$ python3 -q
>>> import numpy as np
>>> from numpy import linalg as LA
>>> np.set_printoptions(precision=3, suppress=True, linewidth=160, legacy="1.25")
>>> def rd(a):
...     return np.round(a, 3) + 0
... 
>>> cent = np.array([[3, -1, 6, 1], [-7, -9, 4, 5]])
>>> rng = np.random.default_rng(61875)
>>> data = rng.normal(size=(36, 2)) @ cent + np.array([0, 3, 3, 1])
>>> print(rd(data))
[[ -5.304 -10.249  16.243   8.949]
 [ 10.191  18.119  -6.027  -7.584]
 [  2.356   0.302  10.749   3.023]
 [ -8.72    1.975  -8.196   0.637]
 [  0.348  10.665  -8.662  -3.919]
 [-11.872 -15.664  15.184  11.68 ]
 [  0.401  -0.896   9.777   3.568]
 [  3.833  12.755  -6.855  -4.861]
 [  5.223  10.195  -0.747  -3.041]
 [  9.889  17.924  -6.159  -7.493]
 [ -4.697  -1.814   3.738   3.562]
 [ -5.299  -4.153   6.568   5.005]
 [ -0.279   3.043   2.522   0.94 ]
 [  9.062  11.084   3.487  -3.165]
 [-11.523 -14.992  14.63   11.286]
 [ -1.283   5.026  -2.104  -0.462]
 [-13.698  -9.97    3.455   7.781]
 [  8.642  22.034 -14.521 -10.299]
 [  3.146   4.323   5.524   0.514]
 [ -2.644   7.772  -8.466  -2.398]
 [ -8.405 -10.513  12.101   8.755]
 [  2.538  -3.955  17.779   5.799]
 [  7.669   7.643   6.905  -1.102]
 [  8.134   2.392  15.927   2.35 ]
 [  3.812   8.052   0.583  -1.82 ]
 [  1.236   2.503   5.608   1.467]
 [ -8.764  -1.276  -3.097   2.736]
 [  4.244   5.332   5.537  -0.01 ]
 [  7.903  12.696  -0.778  -4.344]
 [  7.495   6.397   8.626  -0.317]
 [  9.798  15.709  -2.777  -6.071]
 [  5.121   4.871   7.56    0.392]
 [ 22.632  18.846  11.116  -6.591]
 [ -4.458   1.994  -1.959   1.126]
 [  5.386   5.851   6.391  -0.211]
 [-10.037  -5.282   1.394   5.178]]
>>> cov = np.cov(data, rowvar=False)
>>> print(rd(data.std(axis=0)))
[7.83  9.283 8.041 5.257]
>>> print(rd(np.polyfit(data[:, 3], data[:, 0], 1)))
[-1.169  1.853]
